% python3 -q
>>> import numpy as np
>>> import numpy.linalg as la
>>> np.set_printoptions(precision=3, suppress=True, linewidth=160)
>>> def rd(a):
...     return np.round(a, 3) + 0
... 
>>> feats = np.load("layer6.npy")
>>> feats
array([[ -2.,  -5.,   4.,   1.],
       [ -2.,  -8.,   6.,   2.],
       [ -2., -11.,   8.,   3.],
       [ -2., -11.,   4.,   7.]])
>>> # null space of dimension 1
>>> rng = np.random.default_rng(386569)
>>> Y = feats + rng.integers(-2, 3, (4, 3)) @ rng.integers(-2, 3, (3, 4))
>>> Y
array([[ -4.,   1.,   8.,  -3.],
       [ -3., -14.,   4.,   6.],
       [ -2., -21.,   4.,  10.],
       [ -8.,  -9.,   8.,   5.]])
>>> rd(la.svd(Y - feats, compute_uv=False))
array([17.532,  6.808,  0.527,  0.   ])
>>> idx = rng.permutation(4)
>>> print(idx)
[3 2 1 0]
>>> Y = feats[idx][:, idx]
>>> print(np.diag(Y))
[ 7.  8. -8. -2.]
>>> np.trace(Y)
np.float64(5.0)
>>> rd(np.sort(np.abs(la.eigvals(Y))))
array([0., 2., 3., 4.])
>>> rd(la.det(Y)), rd(la.det(feats[idx]))
(np.float64(0.0), np.float64(0.0))
>>> feats.reshape(2, -1)
array([[ -2.,  -5.,   4.,   1.,  -2.,  -8.,   6.,   2.],
       [ -2., -11.,   8.,   3.,  -2., -11.,   4.,   7.]])
>>> feats.reshape(-1, 2)
array([[ -2.,  -5.],
       [  4.,   1.],
       [ -2.,  -8.],
       [  6.,   2.],
       [ -2., -11.],
       [  8.,   3.],
       [ -2., -11.],
       [  4.,   7.]])
>>> T = feats.reshape(4, 2, -1)
>>> T.shape
(4, 2, 2)
>>> np.einsum("ihd,ihd->ih", T, T)
array([[ 29.,  17.],
       [ 68.,  40.],
       [125.,  73.],
       [125.,  65.]])
>>> np.swapaxes(T, 1, 2)[0]
array([[-2.,  4.],
       [-5.,  1.]])
>>> np.einsum("ihd,jhd->hij", T, T).shape
(2, 4, 4)
>>> print(T[:, 0])
[[ -2.  -5.]
 [ -2.  -8.]
 [ -2. -11.]
 [ -2. -11.]]
>>> T.transpose(1, 0, 2)
array([[[ -2.,  -5.],
        [ -2.,  -8.],
        [ -2., -11.],
        [ -2., -11.]],

       [[  4.,   1.],
        [  6.,   2.],
        [  8.,   3.],
        [  4.,   7.]]])
>>> F = np.load("out7.npy")
>>> F
array([[ 0,  0,  0,  0,  0,  0],
       [-6,  9, -9,  6, -9,  6],
       [-2,  3, -3,  2, -3,  2],
       [ 2, -3,  3, -2,  3, -2],
       [ 6, -9,  9, -6,  9, -6],
       [ 2, -3,  3, -2,  3, -2],
       [ 0,  0,  0,  0,  0,  0],
       [ 2, -3,  3, -2,  3, -2]])
>>> # column 4 repeats column 2
>>> r = la.matrix_rank(F)
>>> r
np.int64(1)
>>> ns = la.svd(F)[2][r:].T
>>> [int(la.matrix_rank(np.delete(F, i, axis=0))) for i in range(8)]
[1, 1, 1, 1, 1, 1, 1, 1]
>>> la.matrix_rank(F.T @ F), la.matrix_rank(F @ F.T)
(np.int64(1), np.int64(1))
>>> [int(la.matrix_rank(F[:i])) for i in range(1, len(F) + 1)]
[0, 1, 1, 1, 1, 1, 1, 1]
>>> [int(la.matrix_rank(F[:, :j + 1])) for j in range(6)]
[1, 1, 1, 1, 1, 1]
>>> U, s, VT = la.svd(F)
>>> print(np.argmax(s[:-1] / (s[1:] + 1e-6)) + 1)
1
>>> rd(s)
array([29.292,  0.   ,  0.   ,  0.   ,  0.   ,  0.   ])
>>> Y = U[:, :1] @ np.diag(s[:1]) @ VT[:1]
>>> la.matrix_rank(F, rtol=0.05)
np.int64(1)
>>> print(rd(la.norm(F - Y, 2)), rd(s[1]))
0.0 0.0
>>> la.matrix_rank(Y)
np.int64(1)
>>> rd(np.abs(F - Y).max())
np.float64(0.0)
>>> la.matrix_rank(F, rtol=0.1)
np.int64(1)
>>> [round(float(x), 3) for x in la.svd(F, compute_uv=False)[:3]]
[29.292, 0.0, 0.0]
>>> Y = np.array([[-3, 2], [2, -3], [-2, 3]])
>>> X = np.tile(Y, (2, 3))
>>> X
array([[-3,  2, -3,  2, -3,  2],
       [ 2, -3,  2, -3,  2, -3],
       [-2,  3, -2,  3, -2,  3],
       [-3,  2, -3,  2, -3,  2],
       [ 2, -3,  2, -3,  2, -3],
       [-2,  3, -2,  3, -2,  3]])
>>> x = np.array([-3, 1, 2, 0, -1, 2])
>>> h1 = np.maximum(X @ x, 0)
>>> np.maximum(X @ (3 * x), 0)
array([36,  0, 39, 36,  0, 39])
>>> h1
array([12,  0, 13, 12,  0, 13])
>>> np.maximum(X @ x, 0) - np.maximum(-X @ x, 0)
array([ 12, -13,  13,  12, -13,  13])
>>> rd(np.tanh(X @ x))
array([ 1., -1.,  1.,  1., -1.,  1.])
>>> np.flatnonzero(h1 > 1e-9)
array([0, 2, 3, 5])
>>> print(X.T @ h1)
[-124  126 -124  126 -124  126]
